$ python -q
>>> import numpy as np
>>> np.set_printoptions(precision=3, suppress=True, linewidth=120)
>>> rng = np.random.default_rng(5425)
>>> A = np.eye(7, dtype=int)[rng.permutation(7)] * np.array([-4, 4, 8, -5, 2, 6, 7])
>>> print(A)
[[-4  0  0  0  0  0  0]
 [ 0  0  0  0  0  6  0]
 [ 0  0  8  0  0  0  0]
 [ 0  0  0  0  0  0  7]
 [ 0  0  0 -5  0  0  0]
 [ 0  0  0  0  2  0  0]
 [ 0  4  0  0  0  0  0]]
>>> # splits into 3 blocks
>>> print(np.flatnonzero(np.linalg.matrix_power((A != 0) + (A.T != 0) + np.eye(7), 7)[6]))
[1 3 4 5 6]
>>> print(np.sort(np.linalg.eigvals(A).real))
[-4.416 -4.    -1.365 -1.365  3.573  3.573  8.   ]
>>> print((np.linalg.matrix_power((A != 0) + (A.T != 0) + np.eye(7), 7) > 0).astype(int))
[[1 0 0 0 0 0 0]
 [0 1 0 1 1 1 1]
 [0 0 1 0 0 0 0]
 [0 1 0 1 1 1 1]
 [0 1 0 1 1 1 1]
 [0 1 0 1 1 1 1]
 [0 1 0 1 1 1 1]]
>>> print((A != 0).astype(int))
[[1 0 0 0 0 0 0]
 [0 0 0 0 0 1 0]
 [0 0 1 0 0 0 0]
 [0 0 0 0 0 0 1]
 [0 0 0 1 0 0 0]
 [0 0 0 0 1 0 0]
 [0 1 0 0 0 0 0]]
>>> print(A @ A)
[[ 16   0   0   0   0   0   0]
 [  0   0   0   0  12   0   0]
 [  0   0  64   0   0   0   0]
 [  0  28   0   0   0   0   0]
 [  0   0   0   0   0   0 -35]
 [  0   0   0 -10   0   0   0]
 [  0   0   0   0   0  24   0]]
>>> left, sigma, vt = np.linalg.svd(A, full_matrices=False)
>>> print(left.T @ A @ vt.T)
[[8. 0. 0. 0. 0. 0. 0.]
 [0. 7. 0. 0. 0. 0. 0.]
 [0. 0. 6. 0. 0. 0. 0.]
 [0. 0. 0. 5. 0. 0. 0.]
 [0. 0. 0. 0. 4. 0. 0.]
 [0. 0. 0. 0. 0. 4. 0.]
 [0. 0. 0. 0. 0. 0. 2.]]
>>> print(left.shape, sigma.shape, vt.shape)
(7, 7) (7,) (7, 7)
>>> C2 = A.T @ A
>>> print(np.linalg.svd(A, compute_uv=False) ** 2)
[64. 49. 36. 25. 16. 16.  4.]
>>> print(C2)
[[16  0  0  0  0  0  0]
 [ 0 16  0  0  0  0  0]
 [ 0  0 64  0  0  0  0]
 [ 0  0  0 25  0  0  0]
 [ 0  0  0  0  4  0  0]
 [ 0  0  0  0  0 36  0]
 [ 0  0  0  0  0  0 49]]
>>> print(np.trace(C2), (A ** 2).sum())
210 210
>>> print(np.linalg.eigvalsh(C2)[::-1])
[64. 49. 36. 25. 16. 16.  4.]
>>> print(np.diag(C2))
[16 16 64 25  4 36 49]
>>> evals, evecs = np.linalg.eigh(C2)
>>> print(evals)
[ 4. 16. 16. 25. 36. 49. 64.]
>>> print(np.linalg.eigvalsh(C2 @ C2))
[  16.  256.  256.  625. 1296. 2401. 4096.]
>>> print(evecs.T @ evecs)
[[1. 0. 0. 0. 0. 0. 0.]
 [0. 1. 0. 0. 0. 0. 0.]
 [0. 0. 1. 0. 0. 0. 0.]
 [0. 0. 0. 1. 0. 0. 0.]
 [0. 0. 0. 0. 1. 0. 0.]
 [0. 0. 0. 0. 0. 1. 0.]
 [0. 0. 0. 0. 0. 0. 1.]]
>>> print(np.abs(evecs[:, -1]))
[0. 0. 1. 0. 0. 0. 0.]
>>> print(evals.sum(), np.trace(C2))
210.0 210
>>> print(evecs @ np.diag(evals) @ evecs.T)
[[16.  0.  0.  0.  0.  0.  0.]
 [ 0. 16.  0.  0.  0.  0.  0.]
 [ 0.  0. 64.  0.  0.  0.  0.]
 [ 0.  0.  0. 25.  0.  0.  0.]
 [ 0.  0.  0.  0.  4.  0.  0.]
 [ 0.  0.  0.  0.  0. 36.  0.]
 [ 0.  0.  0.  0.  0.  0. 49.]]
>>> W0 = np.loadtxt("data.csv", delimiter=",")
>>> print(W0)
[[ 14.   9.  18.  27.   9. -24.  12.   3. -12.   6.  -6.]
 [  9.  14.  18.  27.   9. -24.  12.   3. -12.   6.  -6.]
 [ 18.  18.  41.  54.  18. -48.  24.   6. -24.  12. -12.]
 [ 27.  27.  54.  86.  27. -72.  36.   9. -36.  18. -18.]
 [  9.   9.  18.  27.  14. -24.  12.   3. -12.   6.  -6.]
 [-24. -24. -48. -72. -24.  69. -32.  -8.  32. -16.  16.]
 [ 12.  12.  24.  36.  12. -32.  21.   4. -16.   8.  -8.]
 [  3.   3.   6.   9.   3.  -8.   4.   6.  -4.   2.  -2.]
 [-12. -12. -24. -36. -12.  32. -16.  -4.  21.  -8.   8.]
 [  6.   6.  12.  18.   6. -16.   8.   2.  -8.   9.  -4.]
 [ -6.  -6. -12. -18.  -6.  16.  -8.  -2.   8.  -4.   9.]]
>>> print(np.abs(np.linalg.svd(W0)[2][-1]))
[0.    0.278 0.004 0.029 0.931 0.154 0.003 0.136 0.001 0.079 0.079]
>>> print(round(np.linalg.norm(W0, 2) / np.linalg.norm(W0), 3))
0.998
>>> print(round(np.log10(np.linalg.cond(W0))))
2
>>> F = np.load("sample3.npy")
>>> print(F)
[[  0   2  -1   3  -1   0  -1]
 [-10  -1   2  -3   2  -2  -3]
 [-10   3   0   0   3  -2   0]
 [ -5  -3  -3   2   0  -1  -3]
 [  0  -3   0  -1  -3   0   2]
 [-10   1  -1  -1   1  -2   3]
 [ 10   0  -1  -3  -3   2   0]
 [  5   0   3   2   3   1   1]]
>>> x0 = np.array([3, 5, 2, 1, 1, 3, 4])
>>> print((F @ x0).argmax())
7
>>> print((F * x0).sum(axis=1))
[  6 -50 -18 -49 -11 -21  28  33]
>>> print(F @ x0)
[  6 -50 -18 -49 -11 -21  28  33]
>>> print(np.linalg.norm(F @ x0) <= np.linalg.norm(F, 2) * np.linalg.norm(x0) + 1e-9)
True
>>> left, sigma, vt = np.linalg.svd(F)
>>> evecs = vt[:(sigma > 1e-8).sum()]
>>> x0 = F[3] + -2 * F[0] + rng.integers(2) * np.eye(7)[1]
>>> print(x0)
[-5. -7. -1. -4.  2. -1. -1.]
>>> print(np.round(np.linalg.norm(x0 - evecs.T @ evecs @ x0), 3))
0.0
>>> print(np.linalg.matrix_rank(np.vstack([F, x0])))
6
>>> print(np.linalg.cond(F) > 100)
True
>>> print([round(float(x), 3) for x in np.linalg.svd(F, compute_uv=False)[:3]])
[21.982, 7.432, 6.419]
>>> left, sigma, vt = np.linalg.svd(F)
>>> print(sigma.round(3) + 0)
[21.982  7.432  6.419  5.753  4.527  2.176  0.   ]
>>> M2 = left[:, :6] @ np.diag(sigma[:6]) @ vt[:6]
>>> print(round(np.linalg.norm(F - M2, 2), 3), round(sigma[6], 3))
0.0 0.0
>>> print(np.round(np.abs(F - M2).max(), 3))
0.0
>>> arr = np.loadtxt("x.csv", delimiter=",")
>>> print(arr)
[[ 2.  3.  4.  5.  6.  7.  8.  9. 10. 11. 12.]
 [13. 14. 15. 16. 17. 18. 19. 20. 21. 22. 23.]
 [24. 25. 26. 27. 28. 29. 30. 31. 32. 33. 34.]
 [35. 36. 37. 38. 39. 40. 41. 42. 43. 44. 45.]
 [46. 47. 48. 49. 50. 51. 52. 53. 54. 55. 56.]
 [57. 58. 59. 60. 61. 62. 63. 64. 65. 66. 67.]
 [68. 69. 70. 71. 72. 73. 74. 75. 76. 77. 78.]
 [79. 80. 81. 82. 83. 84. 85. 86. 87. 88. 89.]]
>>> x0 = np.array([-2, 2, 1, -3, -1, -1, -2, 3, -3, -2, 1])
>>> h = np.maximum(arr @ x0, 0)
>>> print(np.tanh(arr @ x0))
[-1. -1. -1. -1. -1. -1. -1. -1.]
>>> left, sigma, vt = np.linalg.svd(arr)
>>> evecs = vt[:(sigma > 1e-8).sum()]
>>> x0 = arr[7] + 4 * arr[0] + rng.integers(2) * np.eye(11)[4]
>>> print(x0)
[ 87.  92.  97. 102. 107. 112. 117. 122. 127. 132. 137.]
>>> print(np.allclose(evecs.T @ evecs @ x0, x0))
True
>>> w1 = np.array([[0, 6, 3],
...     [4, 3, -1],
...     [0, -9, -2],
...     [-2, 1, -1],
...     [5, 4, 7],
...     [3, -1, 5],
...     [9, -1, 5],
...     [-5, -3, 0],
...     [-6, 5, -7],
...     [-7, 9, 7],
...     [9, 8, 9]])
>>> coef = np.array([-1, 3, 4])
>>> act = np.maximum(arr @ w1 + coef, 0)
>>> print(act)
[[  50.  220.  226.]
 [ 160.  462.  501.]
 [ 270.  704.  776.]
 [ 380.  946. 1051.]
 [ 490. 1188. 1326.]
 [ 600. 1430. 1601.]
 [ 710. 1672. 1876.]
 [ 820. 1914. 2151.]]
>>> print((act > 0).astype(int))
[[1 1 1]
 [1 1 1]
 [1 1 1]
 [1 1 1]
 [1 1 1]
 [1 1 1]
 [1 1 1]
 [1 1 1]]
>>> print((act > 0).mean(axis=0))
[1. 1. 1.]
>>> W2 = np.array([[-2, 0], [-3, 2], [-1, 2]])
>>> print(w1 @ W2)
[[-21  18]
 [-16   4]
 [ 29 -22]
 [  2   0]
 [-29  22]
 [ -8   8]
 [-20   8]
 [ 19  -6]
 [  4  -4]
 [-20  32]
 [-51  34]]
>>> print(act @ W2)
[[ -986.   892.]
 [-2207.  1926.]
 [-3428.  2960.]
 [-4649.  3994.]
 [-5870.  5028.]
 [-7091.  6062.]
 [-8312.  7096.]
 [-9533.  8130.]]
>>> left, sigma, vt = np.linalg.svd(arr)
>>> print(sigma.round(3) + 0)
[488.629  14.354   0.      0.      0.      0.      0.      0.   ]
>>> M2 = left[:, :2] @ np.diag(sigma[:2]) @ vt[:2]
>>> print(np.linalg.matrix_rank(M2))
2
>>> print(round(np.linalg.norm(arr - M2, 2), 3), round(sigma[2], 3))
0.0 0.0
>>> print(np.linalg.matrix_rank(arr, rtol=0.05))
1
>>> def softmax(z):
...     e = np.exp(z - z.max(axis=-1, keepdims=True))
...     return e / e.sum(axis=-1, keepdims=True)
... 
>>> print(np.round(softmax(arr[5] + -1), 3) + 0)
[0.    0.    0.    0.001 0.002 0.004 0.012 0.031 0.086 0.233 0.632]
>>> print(np.round(softmax(10 * arr[5]), 3) + 0)
[0. 0. 0. 0. 0. 0. 0. 0. 0. 0. 1.]
>>> att = arr @ arr.T / np.sqrt(11)
>>> print(np.round(softmax(att), 3) + 0)
[[0. 0. 0. 0. 0. 0. 0. 1.]
 [0. 0. 0. 0. 0. 0. 0. 1.]
 [0. 0. 0. 0. 0. 0. 0. 1.]
 [0. 0. 0. 0. 0. 0. 0. 1.]
 [0. 0. 0. 0. 0. 0. 0. 1.]
 [0. 0. 0. 0. 0. 0. 0. 1.]
 [0. 0. 0. 0. 0. 0. 0. 1.]
 [0. 0. 0. 0. 0. 0. 0. 1.]]
>>> print(np.round(softmax(att + np.triu(np.full(att.shape, -np.inf), 1)), 3) + 0)
[[1. 0. 0. 0. 0. 0. 0. 0.]
 [0. 1. 0. 0. 0. 0. 0. 0.]
 [0. 0. 1. 0. 0. 0. 0. 0.]
 [0. 0. 0. 1. 0. 0. 0. 0.]
 [0. 0. 0. 0. 1. 0. 0. 0.]
 [0. 0. 0. 0. 0. 1. 0. 0.]
 [0. 0. 0. 0. 0. 0. 1. 0.]
 [0. 0. 0. 0. 0. 0. 0. 1.]]
>>> W2 = np.sign(np.array([[-1, 2, -2, 0], [1, -2, -1, 1], [1, 1, -2, -1], [2, -1, -2, 0]]))
>>> M2 = (np.tril(W2, -1) + np.eye(4)) @ (np.triu(W2, 1) + np.eye(4))
>>> evals = np.array([1, 2, 3, 1])
>>> m1 = np.rint(M2 * evals @ np.linalg.inv(M2)) + 0
>>> print(m1)
[[ 4.  2. -3. -2.]
 [ 6.  5. -6. -4.]
 [ 2.  2. -1. -2.]
 [ 4.  2. -4. -1.]]
>>> evals, evecs = np.linalg.eig(m1)
>>> print(np.sort(np.linalg.eigvals(m1.T)))
[1. 1. 2. 3.]
>>> print(evals)
[3. 2. 1. 1.]
>>> print(np.round(m1 @ evecs[:, 0] - evals[0] * evecs[:, 0], 3) + 0)
[0. 0. 0. 0.]
>>> print(np.sort(np.linalg.eigvals(m1 @ m1)))
[1.-0.j 1.+0.j 4.+0.j 9.+0.j]
>>> print(round(float(np.prod(evals)), 3))
6.0
>>> M2 = m1 / np.sqrt((m1 ** 2).mean(axis=1, keepdims=True))
>>> print(m1 - m1.mean(axis=1, keepdims=True))
[[ 3.75  1.75 -3.25 -2.25]
 [ 5.75  4.75 -6.25 -4.25]
 [ 1.75  1.75 -1.25 -2.25]
 [ 3.75  1.75 -4.25 -1.25]]
>>> print(M2[0])
[ 1.393  0.696 -1.044 -0.696]
>>> print(np.linalg.matrix_rank(M2) == np.linalg.matrix_rank(m1))
True
>>> print(np.linalg.norm(M2, axis=1))
[2. 2. 2. 2.]
>>> print(np.linalg.matrix_rank(m1 - m1.mean(axis=1, keepdims=True)))
3
>>> feats = np.loadtxt("block6.csv", delimiter=",")
>>> print(feats)
[[2. 5. 1. 4.]
 [5. 2. 5. 1.]
 [1. 5. 2. 5.]
 [4. 1. 5. 2.]]
>>> f = np.array([3, 2, 1])
>>> print(np.correlate(m1[1], m1[0], "full"))
[-12. -28.   9.  60.  20. -32. -16.]
>>> print(np.cross(m1[1, :3], m1[0, :3]))
[-3. -6. -8.]
>>> lab = rng.permutation(4)
>>> M2 = feats[:, lab] * rng.choice([-1, 1], 4)
>>> print(M2)
[[4. 5. 1. 2.]
 [1. 2. 5. 5.]
 [5. 5. 2. 1.]
 [2. 1. 5. 4.]]
>>> left, _, vt = np.linalg.svd(feats.T @ M2)
>>> print(np.round(left @ vt, 3) + 0)
[[0. 0. 0. 1.]
 [0. 1. 0. 0.]
 [0. 0. 1. 0.]
 [1. 0. 0. 0.]]
>>> M2 = feats / np.linalg.norm(feats, axis=1, keepdims=True)
>>> C2 = M2 @ M2.T
>>> print(np.round(np.degrees(np.arccos(np.clip(C2[0, 2], -1, 1))), 3))
13.05
>>> print(np.linalg.norm(M2, axis=1))
[1. 1. 1. 1.]
>>> print(C2)
[[1.    0.577 0.974 0.565]
 [0.577 1.    0.545 0.974]
 [0.974 0.545 1.    0.577]
 [0.565 0.974 0.577 1.   ]]
>>> print(np.argwhere(np.triu(np.abs(C2) > 0.95, 1)))
[[0 2]
 [1 3]]
>>> print(C2[0])
[1.    0.577 0.974 0.565]
>>> ang = rng.uniform(0, 2 * np.pi, 24)
>>> O, _ = np.linalg.qr(np.array([[0.4, -0.3],
...     [0.0, -1.2],
...     [1.5, 0.1],
...     [-0.8, -0.3],
...     [-1.0, 0.2],
...     [2.5, -1.0],
...     [-1.4, -0.9],
...     [0.3, -0.3],
...     [1.3, -1.2],
...     [0.8, -0.5]]))
>>> X = 3 * np.c_[np.cos(ang), np.sin(ang)] @ O.T
>>> print(X)
[[-0.421 -0.846 -0.714  0.207  0.664 -2.012  0.098 -0.368 -1.526 -0.771]
 [-0.037 -1.316  1.205 -0.913 -0.511  0.73  -2.01  -0.11  -0.366  0.036]
 [ 0.374  0.391  1.002 -0.454 -0.755  2.051 -0.672  0.305  1.289  0.715]
 [ 0.327  0.08   1.145 -0.594 -0.781  1.985 -1.015  0.25   1.078  0.647]
 [ 0.391  0.525  0.928 -0.387 -0.736  2.058 -0.513  0.326  1.368  0.737]
 [ 0.154 -0.727  1.32  -0.853 -0.718  1.493 -1.72   0.07   0.365  0.369]
 [ 0.425  0.916  0.659 -0.163 -0.643  1.989  0.001  0.376  1.553  0.774]
 [-0.433 -1.168 -0.43  -0.011  0.546 -1.852 -0.383 -0.397 -1.625 -0.768]
 [-0.016  1.177 -1.262  0.915  0.58  -0.959  1.969  0.062  0.169 -0.13 ]
 [-0.221 -1.645  0.849 -0.791 -0.201 -0.183 -1.898 -0.269 -1.027 -0.305]
 [-0.427 -1.34  -0.235 -0.15   0.454 -1.694 -0.681 -0.404 -1.64  -0.743]
 [ 0.421  0.852  0.709 -0.203 -0.662  2.01  -0.088  0.369  1.528  0.771]
 [ 0.155  1.557 -1.009  0.858  0.327 -0.168  1.988  0.213  0.795  0.18 ]
 [-0.308 -1.686  0.566 -0.648 -0.003 -0.696 -1.662 -0.336 -1.318 -0.476]
 [ 0.143  1.538 -1.033  0.867  0.347 -0.227  1.998  0.203  0.753  0.158]
 [ 0.372  1.624 -0.262  0.473 -0.186  1.142  1.336  0.381  1.514  0.609]
 [-0.105 -1.466  1.105 -0.891 -0.411  0.416 -2.017 -0.17  -0.615 -0.087]
 [ 0.328  1.679 -0.485  0.604 -0.05   0.824  1.581  0.351  1.38   0.515]
 [-0.074 -1.402  1.154 -0.904 -0.458  0.561 -2.02  -0.143 -0.503 -0.031]
 [-0.066 -1.385  1.166 -0.906 -0.469  0.596 -2.019 -0.136 -0.475 -0.017]
 [ 0.429  1.311  0.271  0.125 -0.472  1.726  0.628  0.404  1.64   0.749]
 [-0.337 -0.143 -1.119  0.567  0.778 -2.004  0.948 -0.262 -1.123 -0.663]
 [-0.164 -1.571  0.99  -0.851 -0.311  0.123 -1.98  -0.221 -0.826 -0.196]
 [-0.157 -1.56   1.005 -0.857 -0.323  0.159 -1.987 -0.215 -0.801 -0.183]]
>>> t3 = np.stack([X, 4 * X, X[::-1]])
>>> print(t3.shape)
(3, 24, 10)
>>> print(np.allclose(X[:-1].T @ np.linalg.lstsq(X[:-1].T, X[-1])[0], X[-1]))
True
>>> print(np.linalg.lstsq(X[:-1].T, X[-1])[2])
2
>>> print(np.abs(np.diag(np.linalg.qr(X)[1])) > 1e-9)
[ True  True False False False False False False False False]
>>> print(np.argsort(-np.linalg.norm(X, axis=0).round(6), kind="stable")[:3])
[6 5 1]
>>> print(round(float(np.linalg.norm(X, 2) / np.linalg.norm(X)), 3))
0.749
>>> print(np.linalg.matrix_rank(X, rtol=0.1))
2
>>> print(np.linalg.cond(X) > 100)
True
>>> lab = X[:, 2] > np.median(X[:, 2])
>>> f = X[lab].mean(axis=0) - X[~lab].mean(axis=0)
>>> print(((X - X.mean(axis=0)) @ f > 0).astype(int))
[0 1 1 1 1 1 1 0 0 1 0 1 0 1 0 0 1 0 1 1 0 0 1 1]
>>> print(np.argsort(-np.abs(f).round(6), kind="stable"))
[6 2 5 1 3 4 9 0 8 7]
>>> print(lab.astype(int))
[0 1 1 1 1 1 0 0 0 1 0 1 0 0 0 0 1 0 1 1 0 0 1 1]
